$ python3 -q
>>> import numpy as np
>>> from numpy import linalg as LA
>>> np.set_printoptions(precision=2, suppress=True, linewidth=160)
>>> J = np.load("block8.npy")
>>> print(J)
[[ 0  0  0  0  0 -8  0]
 [ 0  0  0  0  0  0 -2]
 [ 0  0 -2  0  0  0  0]
 [ 0  0  0  0  0  0  0]
 [-9  0  0  0  0  0  0]
 [ 0  0  0  8  0  0  0]
 [ 0  0  0  0 -4  0  0]]
>>> # looks like rank 6
>>> print(round(np.trace(LA.pinv(J) @ J), 2))
6.0
>>> print(np.abs(np.diag(LA.qr(J)[1])) > 1e-9)
[ True False  True  True  True  True False]
>>> print(np.unique(J.round(6), axis=0).shape)
(7, 7)
>>> U, sigma, vt = LA.svd(J)
>>> print(sigma)
[9. 8. 8. 4. 2. 2. 0.]
>>> print(np.argmax(sigma[:-1] / (sigma[1:] + 1e-6)) + 1)
6
>>> Y = U[:, :6] @ np.diag(sigma[:6]) @ vt[:6]
>>> print(LA.matrix_rank(J, rtol=0.05))
6
>>> print(Y)
[[ 0.  0.  0.  0.  0. -8.  0.]
 [ 0.  0.  0.  0.  0.  0. -2.]
 [ 0.  0. -2.  0.  0.  0.  0.]
 [ 0.  0.  0.  0.  0.  0.  0.]
 [-9.  0.  0.  0.  0.  0.  0.]
 [ 0.  0.  0.  8.  0.  0.  0.]
 [ 0.  0.  0.  0. -4.  0.  0.]]
>>> print(LA.matrix_rank(Y))
6
>>> print(np.abs(J - Y).max())
0.0
>>> print(np.argsort(-LA.norm(J, axis=0).round(6), kind="stable")[:3])
[0 3 5]
>>> print([round(float(x), 2) for x in LA.svd(J, compute_uv=False)[:3]])
[9.0, 8.0, 8.0]
>>> print(J.T @ J)
[[81  0  0  0  0  0  0]
 [ 0  0  0  0  0  0  0]
 [ 0  0  4  0  0  0  0]
 [ 0  0  0 64  0  0  0]
 [ 0  0  0  0 16  0  0]
 [ 0  0  0  0  0 64  0]
 [ 0  0  0  0  0  0  4]]
>>> print(J[:, 1] @ J[:, 2])
0
>>> X = np.loadtxt("layer13.csv", delimiter=",")
>>> print(X)
[[ 31.   1.   0.   2.]
 [  0. -19.   2.   0.]
 [  0.   1. -30.   0.]
 [  1.   2.   1.  -9.]]
>>> th = np.radians(60)
>>> Rm = np.eye(4)
>>> Rm[3, 3] = Rm[1, 1] = np.cos(th)
>>> Rm[3, 1], Rm[1, 3] = -np.sin(th), np.sin(th)
>>> print(Rm)
[[ 1.    0.    0.    0.  ]
 [ 0.    0.5   0.    0.87]
 [ 0.    0.    1.    0.  ]
 [ 0.   -0.87  0.    0.5 ]]
>>> Y = X @ Rm.T
>>> print(np.allclose(LA.norm(X, axis=1), LA.norm(Y, axis=1)))
True
>>> print(Y)
[[ 31.     2.23   0.     0.13]
 [  0.    -9.5    2.    16.45]
 [  0.     0.5  -30.    -0.87]
 [  1.    -6.79   1.    -6.23]]
>>> print(LA.svd(X, compute_uv=False), LA.svd(Y, compute_uv=False))
[31.1  30.21 18.94  8.97] [31.1  30.21 18.94  8.97]
>>> print(np.allclose(X @ X.T, Y @ Y.T))
True
>>> m1 = np.load("mat.npy")
>>> print(m1)
[[ 0.    0.    0.    0.  ]
 [-0.15  2.7  -0.15  0.6 ]
 [-0.17  3.06 -0.17  0.68]]
>>> # looks like rank 1
>>> def softmax(z):
...     e = np.exp(z - z.max(axis=-1, keepdims=True))
...     return e / e.sum(axis=-1, keepdims=True)
... 
>>> print(softmax(m1[1]))
[0.05 0.81 0.05 0.1 ]
>>> print(softmax(m1[1] + 4))
[0.05 0.81 0.05 0.1 ]
>>> S = m1 @ m1.T / np.sqrt(4)
>>> print(np.round(softmax(S), 2) + 0)
[[0.33 0.33 0.33]
 [0.01 0.37 0.62]
 [0.   0.36 0.64]]
>>> print(softmax(S)[1] @ m1)
[-0.16  2.9  -0.16  0.64]
>>> print(np.round(softmax(S + np.triu(np.full(S.shape, -np.inf), 1)), 2) + 0)
[[1.   0.   0.  ]
 [0.02 0.98 0.  ]
 [0.   0.36 0.64]]
>>> feats = np.load("m.npy")
>>> print(feats)
[[-0.33 -0.11 -0.09]
 [ 0.22 -0.86 -0.3 ]
 [-0.11  0.43 -0.7 ]
 [ 0.67  0.12 -0.46]
 [ 0.61  0.2   0.44]]
>>> Y = feats / np.sqrt((feats ** 2).mean(axis=1, keepdims=True))
>>> print(LA.matrix_rank(feats - feats.mean(axis=1, keepdims=True)))
2
>>> print(np.round(feats.T @ feats, 2) + 0)
[[1. 0. 0.]
 [0. 1. 0.]
 [0. 0. 1.]]
>>> print(LA.pinv(feats))
[[-0.33  0.22 -0.11  0.67  0.61]
 [-0.11 -0.86  0.43  0.12  0.2 ]
 [-0.09 -0.3  -0.7  -0.46  0.44]]
>>> Y = feats / LA.norm(feats, axis=1, keepdims=True)
>>> cov = Y @ Y.T
>>> print((cov - 2 * np.eye(5)).round(6).argmax(axis=1))
[2 3 3 2 3]
>>> print(LA.norm(Y, axis=1))
[1. 1. 1. 1. 1.]
>>> print((np.abs(cov) > 0.9).astype(int))
[[1 0 0 0 1]
 [0 1 0 0 0]
 [0 0 1 0 0]
 [0 0 0 1 0]
 [1 0 0 0 1]]
>>> print(round(float(np.degrees(np.arccos(np.clip(cov[0, 1], -1, 1)))), 2))
82.46
>>> print(cov[0])
[ 1.    0.13  0.19 -0.65 -0.94]
>>> E = np.array([[-1.02, 0.65, -8.66, -4.39, 2.05],
...     [5.05, -0.69, 0.74, 6.59, 5.48],
...     [-0.36, -9.32, -1.14, -2.42, 2.44],
...     [-4.63, 1.02, 0.26, -8.64, -1.68],
...     [1.9, 1.77, 3.17, -9.06, -1.05],
...     [1.1, -2.87, 5.64, -7.42, -1.93],
...     [-2.57, -5.62, -1.36, -0.63, 7.72],
...     [1.86, -3.23, -8.3, 4.08, -0.73],
...     [-0.39, -2.3, -1.46, 6.89, -6.71],
...     [-5.9, 6.93, 4.13, 0.18, -0.1],
...     [-6.2, -2.04, -1.64, 3.55, -6.49],
...     [1.8, -9.03, 0.08, 3.91, -0.05]])
>>> P = E @ LA.solve(E.T @ E, E.T)
>>> print(np.allclose(P @ P, P))
True
>>> Ac = (E - E.mean(axis=0)) / E.std(axis=0)
>>> print(Ac.std(axis=0))
[1. 1. 1. 1. 1.]
>>> coef = LA.lstsq(np.delete(Ac, 2, axis=1), Ac[:, 2])[0]
>>> print(coef)
[ 0.08  0.15 -0.28 -0.1 ]
>>> th = np.radians(30)
>>> Rm = np.eye(5)
>>> Rm[4, 4] = Rm[0, 0] = np.cos(th)
>>> Rm[4, 0], Rm[0, 4] = -np.sin(th), np.sin(th)
>>> print(Rm)
[[ 0.87  0.    0.    0.    0.5 ]
 [ 0.    1.    0.    0.    0.  ]
 [ 0.    0.    1.    0.    0.  ]
 [ 0.    0.    0.    1.    0.  ]
 [-0.5   0.    0.    0.    0.87]]
>>> Y = E @ Rm.T
>>> print(np.allclose(E @ E.T, Y @ Y.T))
True
>>> print(np.abs(Y - E).max(axis=0))
[4.2  0.   0.   0.   3.97]
>>> print(round(LA.det(Rm), 2), round(float(np.trace(Rm)), 2))
1.0 4.73
>>> print(LA.svd(E, compute_uv=False), LA.svd(Y, compute_uv=False))
[21.2  16.94 14.05 13.06  9.79] [21.2  16.94 14.05 13.06  9.79]
>>> print(np.allclose(LA.norm(E, axis=1), LA.norm(Y, axis=1)))
True
